% ipython --no-banner

In [1]: import numpy as np

In [2]: np.set_printoptions(suppress=True, linewidth=100)

In [3]: def rnd(a):
   ...:     return np.round(a, 3) + 0
   ...: 

In [4]: data = np.array([[0, 2, 2], [0, 22, 2], [2, 3, 42]])

In [5]: G = data.T @ data

In [6]: print(np.linalg.matrix_rank(G))
3

In [7]: print(G)
[[   4    6   84]
 [   6  497  174]
 [  84  174 1772]]

In [8]: print(rnd(np.linalg.eigvalsh(G)[::-1]))
[1799.255  473.738    0.008]

In [9]: print(rnd(np.linalg.svd(data, compute_uv=False) ** 2))
[1799.255  473.738    0.008]

In [10]: print(np.diag(G))
[   4  497 1772]

In [11]: print(np.argsort(-np.linalg.norm(G, axis=0).round(6), kind="stable")[:3])
[2 1 0]

In [12]: print(np.linalg.matrix_rank(G, rtol=0.1))
2

In [13]: x = np.array([0, 1, 2])

In [14]: y = data @ x

In [15]: print(y)
[ 6 26 87]

In [16]: print(rnd(np.linalg.solve(data, data[:, 1])))
[0. 1. 0.]

In [17]: print(rnd(np.linalg.solve(data.T, data[1])))
[0. 1. 0.]

In [18]: print(rnd(np.linalg.solve(data, 5 * y)))
[ 0.  5. 10.]

In [19]: print(rnd(np.linalg.solve(data, y + data[:, 0])))
[1. 1. 2.]

In [20]: print(rnd(np.linalg.solve(data, y)))
[0. 1. 2.]

In [21]: m1 = np.load("data.npy")

In [22]: print(m1)
[[ 14  -1   3  -2  10]
 [  7  -8  -4  -9   3]
 [  8  -7  -3  -8   4]
 [  6  -9  -5 -10   2]
 [  8  -7  -3  -8   4]
 [  4 -11  -7 -12   0]
 [  5 -10  -6 -11   1]
 [ 12  -3   1  -4   8]
 [ 14  -1   3  -2  10]]

In [23]: # rows 2 and 4 are equal

In [24]: G = m1.T @ m1

In [25]: print(np.diag(G))
[790 475 163 598 310]

In [26]: print(G)
[[ 790 -380  -68 -458  478]
 [-380  475  247  532 -152]
 [ -68  247  163  268   16]
 [-458  532  268  598 -194]
 [ 478 -152   16 -194  310]]

In [27]: print(np.linalg.matrix_rank(G))
2

In [28]: A2 = G / np.sqrt((G ** 2).mean(axis=1, keepdims=True))

In [29]: print(rnd(A2[2]))
[-0.375  1.363  0.899  1.479  0.088]

In [30]: print(rnd(np.linalg.norm(A2, axis=1)))
[2.236 2.236 2.236 2.236 2.236]

In [31]: def softmax(z):
    ...:     e = np.exp(z - z.max(axis=-1, keepdims=True))
    ...:     return e / e.sum(axis=-1, keepdims=True)
    ...: 

In [32]: print(rnd(softmax(m1[3] + 2)))
[0.982 0.    0.    0.    0.018]

In [33]: print(rnd(softmax(10 * m1[3])))
[1. 0. 0. 0. 0.]

In [34]: print(rnd(softmax(m1).sum(axis=1)))
[1. 1. 1. 1. 1. 1. 1. 1. 1.]

In [35]: print(rnd(softmax(m1[3])))
[0.982 0.    0.    0.    0.018]

In [36]: att = m1 @ m1.T / np.sqrt(5)

In [37]: print(rnd(softmax(att)[3] @ m1))
[  4.001 -10.999  -6.999 -11.999   0.001]

In [38]: J = np.load("test15.npy")

In [39]: print(J)
[[ 11.425  -9.898  -4.434   6.163 -10.671]
 [  3.086  -4.39    4.384  18.747  -0.732]
 [ -5.038  18.91   -1.113   3.459   1.957]
 [ -8.86  -14.786   1.101  -7.407   6.842]
 [ 12.01   11.241   1.089 -10.699   3.707]
 [ -0.165  -4.789   8.759  -4.456 -16.747]
 [  3.766  15.102   7.21   -7.093  -7.448]
 [  3.876 -18.212  -1.564   6.505   2.922]
 [  3.902  -3.235   9.278   9.544  14.041]
 [  5.775   9.501   6.577   4.553 -14.574]
 [ -4.307 -12.335  -1.885  -6.085 -13.738]
 [  3.504  -9.769 -16.537  -3.95    1.789]
 [-14.989  -3.598  -6.002  -8.952   6.799]
 [ 12.7    -4.678  -0.189 -14.505  -2.526]
 [  4.547   0.222 -18.268  -6.75   -0.089]
 [-13.275  -6.449  10.941  -5.717  -5.459]
 [ -6.686  -4.702  11.862  12.197  -6.612]
 [-12.67    0.134   2.064  -1.381 -15.273]
 [ -5.55    2.01    7.347   9.195  15.054]
 [  0.086  15.859  -7.763  -8.857   3.124]
 [  0.313 -19.449  -4.463   1.074   0.762]
 [  4.178 -17.071   7.647  -5.695   0.46 ]]

In [40]: G = J.T @ J

In [41]: print((J @ J.T).shape)
(22, 22)

In [42]: print(rnd(np.linalg.svd(J, compute_uv=False) ** 2))
[2802.302 2001.75  1831.209 1348.763  816.023]

In [43]: print(rnd(np.diag(G)))
[1333.269 2774.644 1407.121 1563.693 1721.321]

In [44]: print(np.linalg.matrix_rank(G))
5

In [45]: print(rnd(G))
[[1333.269  116.002 -241.289  -21.026  -33.363]
 [ 116.002 2774.644   52.534 -134.608   77.655]
 [-241.289   52.534 1407.121  473.176 -242.648]
 [ -21.026 -134.608  473.176 1563.693  184.564]
 [ -33.363   77.655 -242.648  184.564 1721.321]]

In [46]: basis = J[[13, 3]].astype(float)

In [47]: for _ in range(3):
    ...:     lab = np.linalg.norm(J[:, None] - basis, axis=-1).argmin(axis=1)
    ...:     basis = np.array([J[lab == j].mean(axis=0) for j in range(2)])
    ...: 

In [48]: print(lab)
[0 1 0 1 0 0 0 1 1 0 1 0 1 0 0 1 1 1 1 0 1 1]

In [49]: print(rnd(basis))
[[ 4.861  4.17  -2.467 -4.214 -4.148]
 [-4.248 -8.507  3.392  1.835  0.422]]

In [50]: print(np.abs(basis[1] - basis[0]).argmax())
1

In [51]: x = np.array([0, 1, 0, 0, -2])

In [52]: print(J @ np.eye(5)[4])
[-10.671  -0.732   1.957   6.842   3.707 -16.747  -7.448   2.922  14.041 -14.574 -13.738   1.789
   6.799  -2.526  -0.089  -5.459  -6.612 -15.273  15.054   3.124   0.762   0.46 ]

In [53]: rng = np.random.default_rng(2026)

In [54]: lab = rng.permutation(5)

In [55]: A2 = J[:, lab] * rng.choice([-1, 1], 5)

In [56]: print(A2)
[[ -6.163   9.898 -10.671 -11.425  -4.434]
 [-18.747   4.39   -0.732  -3.086   4.384]
 [ -3.459 -18.91    1.957   5.038  -1.113]
 [  7.407  14.786   6.842   8.86    1.101]
 [ 10.699 -11.241   3.707 -12.01    1.089]
 [  4.456   4.789 -16.747   0.165   8.759]
 [  7.093 -15.102  -7.448  -3.766   7.21 ]
 [ -6.505  18.212   2.922  -3.876  -1.564]
 [ -9.544   3.235  14.041  -3.902   9.278]
 [ -4.553  -9.501 -14.574  -5.775   6.577]
 [  6.085  12.335 -13.738   4.307  -1.885]
 [  3.95    9.769   1.789  -3.504 -16.537]
 [  8.952   3.598   6.799  14.989  -6.002]
 [ 14.505   4.678  -2.526 -12.7    -0.189]
 [  6.75   -0.222  -0.089  -4.547 -18.268]
 [  5.717   6.449  -5.459  13.275  10.941]
 [-12.197   4.702  -6.612   6.686  11.862]
 [  1.381  -0.134 -15.273  12.67    2.064]
 [ -9.195  -2.01   15.054   5.55    7.347]
 [  8.857 -15.859   3.124  -0.086  -7.763]
 [ -1.074  19.449   0.762  -0.313  -4.463]
 [  5.695  17.071   0.46   -4.178   7.647]]

In [57]: left, _, Vt = np.linalg.svd(J.T @ A2)

In [58]: print(rnd(np.linalg.lstsq(J, A2)[0]))
[[ 0.  0.  0. -1.  0.]
 [ 0. -1.  0.  0.  0.]
 [ 0.  0.  0.  0.  1.]
 [-1.  0.  0.  0.  0.]
 [ 0.  0.  1.  0.  0.]]

In [59]: print(data @ data)
[[   4   50   88]
 [   4  490  128]
 [  84  196 1774]]

In [60]: print((data + data.T) / 2)
[[ 0.   1.   2. ]
 [ 1.  22.   2.5]
 [ 2.   2.5 42. ]]

In [61]: print(np.allclose(data @ data.T, data.T @ data))
False

In [62]: print(rnd(np.sort(np.abs(np.linalg.eigvals(data)))))
[ 0.087 21.689 42.398]

In [63]: assert data == data.T
ValueError: The truth value of an array with more than one element is ambiguous. Use a.any() or a.all()


In [64]: print((data - data.T) / 2)
[[ 0.   1.   0. ]
 [-1.   0.  -0.5]
 [ 0.   0.5  0. ]]

In [65]: print(np.allclose(data, data.T))
False

In [66]: A2 = np.array([[1, -2, 3, -3, 0, 2, -2, 3],
    ...:     [1, -3, 2, 1, -1, -1, 3, 0],
    ...:     [-3, -3, 0, 0, -3, -3, 1, -2],
    ...:     [0, 0, 3, 3, 0, 3, -2, 0],
    ...:     [-1, -1, 1, -1, 0, 0, -2, 2],
    ...:     [0, -3, 1, 1, 3, 2, -1, 0],
    ...:     [-1, 3, 1, 1, -2, 2, 1, -3],
    ...:     [0, -3, 0, 3, 1, -3, 3, 1]])

In [67]: A2[-1] = A2[0]

In [68]: mat = A2 + 0.02 * np.eye(8)

In [69]: print(mat)
[[ 1.02 -2.    3.   -3.    0.    2.   -2.    3.  ]
 [ 1.   -2.98  2.    1.   -1.   -1.    3.    0.  ]
 [-3.   -3.    0.02  0.   -3.   -3.    1.   -2.  ]
 [ 0.    0.    3.    3.02  0.    3.   -2.    0.  ]
 [-1.   -1.    1.   -1.    0.02  0.   -2.    2.  ]
 [ 0.   -3.    1.    1.    3.    2.02 -1.    0.  ]
 [-1.    3.    1.    1.   -2.    2.    1.02 -3.  ]
 [ 1.   -2.    3.   -3.    0.    2.   -2.    3.02]]

In [70]: print(data[1] @ data[2])
150

In [71]: print(rnd(np.linalg.norm(data, "nuc")))
64.27

In [72]: print(rnd(np.linalg.norm(data[1], 1)), rnd(np.linalg.norm(data[1], np.inf)))
24.0 22.0

In [73]: T = np.stack([mat, 5 * mat, mat[::-1]])

In [74]: print(T.shape)
(3, 8, 8)

In [75]: print(np.argsort(-np.linalg.norm(mat, axis=0).round(6), kind="stable")[:3])
[1 7 5]

In [76]: print([round(float(x), 3) for x in np.linalg.svd(mat, compute_uv=False)[:3]])
[10.396, 7.283, 6.094]

In [77]: A2 = mat / np.linalg.norm(mat, axis=1, keepdims=True)

In [78]: G = A2 @ A2.T

In [79]: print(np.argwhere(np.triu(np.abs(G) > 0.95, 1)))
[[0 7]]

In [80]: print((np.abs(G) > 0.9).astype(int))
[[1 0 0 0 0 0 0 1]
 [0 1 0 0 0 0 0 0]
 [0 0 1 0 0 0 0 0]
 [0 0 0 1 0 0 0 0]
 [0 0 0 0 1 0 0 0]
 [0 0 0 0 0 1 0 0]
 [0 0 0 0 0 0 1 0]
 [1 0 0 0 0 0 0 1]]

In [81]: print(rnd(np.degrees(np.arccos(np.clip(G[0, 6], -1, 1)))))
113.916

In [82]: print(rnd(np.linalg.norm(A2, axis=1)))
[1. 1. 1. 1. 1. 1. 1. 1.]

In [83]: print(rnd(G[0]))
[ 1.     0.062 -0.271  0.282  0.775  0.38  -0.405  1.   ]

In [84]: x = np.array([6, -8, -9, 2, 6, 1, 4, -2])

In [85]: print(np.linalg.norm(mat @ x) <= np.linalg.norm(mat, 2) * np.linalg.norm(x) + 1e-9)
True

In [86]: print(rnd(np.einsum("ij,j->i", mat, x)))
[-22.88  18.84  -7.18 -25.96 -20.88  33.02 -36.92 -23.04]

In [87]: print((mat @ x).argmax())
5

In [88]: print(rnd((mat * x).sum(axis=1)))
[-22.88  18.84  -7.18 -25.96 -20.88  33.02 -36.92 -23.04]

In [89]: print(rnd(mat @ np.ones(8)))
[  2.02   2.02 -12.98   7.02  -1.98   3.02   2.02   2.02]

In [90]: print(mat * x)
[[  6.12  16.   -27.    -6.     0.     2.    -8.    -6.  ]
 [  6.    23.84 -18.     2.    -6.    -1.    12.    -0.  ]
 [-18.    24.    -0.18   0.   -18.    -3.     4.     4.  ]
 [  0.    -0.   -27.     6.04   0.     3.    -8.    -0.  ]
 [ -6.     8.    -9.    -2.     0.12   0.    -8.    -4.  ]
 [  0.    24.    -9.     2.    18.     2.02  -4.    -0.  ]
 [ -6.   -24.    -9.     2.   -12.     2.     4.08   6.  ]
 [  6.    16.   -27.    -6.     0.     2.    -8.    -6.04]]

In [91]: print(rnd(mat @ x))
[-22.88  18.84  -7.18 -25.96 -20.88  33.02 -36.92 -23.04]
